% python3 -q
>>> import numpy as np
>>> from numpy import linalg as LA
>>> np.set_printoptions(suppress=True, linewidth=160)
>>> mat = np.array([[1, 0, 2, 1, 0], [2, 1, 0, 1, 1], [1, 0, 2, 0, 1]])
>>> mat[1] = mat[2]
>>> print(mat)
[[1 0 2 1 0]
 [1 0 2 0 1]
 [1 0 2 0 1]]
>>> print(np.round(mat @ LA.pinv(mat) @ mat, 2) + 0)
[[1. 0. 2. 1. 0.]
 [1. 0. 2. 0. 1.]
 [1. 0. 2. 0. 1.]]
>>> print(np.unique(mat.round(6), axis=0).shape)
(2, 5)
>>> print(np.allclose(mat[:-1].T @ LA.lstsq(mat[:-1].T, mat[-1])[0], mat[-1]))
True
>>> U, sv, Vt = LA.svd(mat)
>>> V = Vt[:(sv > 1e-8).sum()]
>>> rng = np.random.default_rng(7)
>>> x0 = mat[0] + 4 * mat[1] + rng.integers(2) * np.eye(5)[2]
>>> print(x0)
[ 5.  0. 11.  1.  4.]
>>> print(np.allclose(V.T @ V @ x0, x0))
False
>>> print(np.round(np.diag(V.T @ V), 2) + 0)
[0.18 0.   0.73 0.55 0.55]
>>> print(LA.matrix_rank(np.vstack([mat, x0])))
3
>>> print(np.round(LA.norm(mat, axis=0), 2))
[1.73 0.   3.46 1.   1.41]
>>> print(round(LA.norm(mat, 1), 2), np.round(LA.norm(mat, np.inf), 2))
6.0 4.0
>>> print(round(float(LA.norm(mat, 2)), 2))
4.08
>>> print(LA.norm(mat, axis=1).argmax())
0
>>> r = LA.matrix_rank(mat)
>>> print(r)
2
>>> ns = LA.svd(mat)[2][r:].T
>>> print([int(LA.matrix_rank(mat[:, :j + 1])) for j in range(5)])
[1, 1, 1, 2, 2]
>>> print([int(LA.matrix_rank(mat[:i])) for i in range(1, len(mat) + 1)])
[1, 2, 2]
>>> print(LA.matrix_rank(mat.T @ mat), LA.matrix_rank(mat @ mat.T))
2 2
>>> Y = np.array([[-2, -1, -1, 0],
...     [3, 1, 3, -1],
...     [-2, 1, 0, -2],
...     [0, 1, 2, 3],
...     [3, 1, -2, -2]])
>>> data = Y.T @ Y
>>> print(data)
[[26  6  5 -5]
 [ 6  5  4 -2]
 [ 5  4 18  7]
 [-5 -2  7 18]]
>>> labels = rng.permutation(4)
>>> print(labels)
[2 0 3 1]
>>> Y = data[labels][:, labels]
>>> print(np.round(np.sort(np.abs(LA.eigvals(Y))), 2))
[ 2.45  8.67 25.06 30.82]
>>> print(np.round(LA.det(Y), 2), np.round(LA.det(data[labels]), 2))
16428.0 -16428.0
>>> print(Y)
[[18  5  7  4]
 [ 5 26 -5  6]
 [ 7 -5 18 -2]
 [ 4  6 -2  5]]
>>> print(np.allclose(Y, data))
False
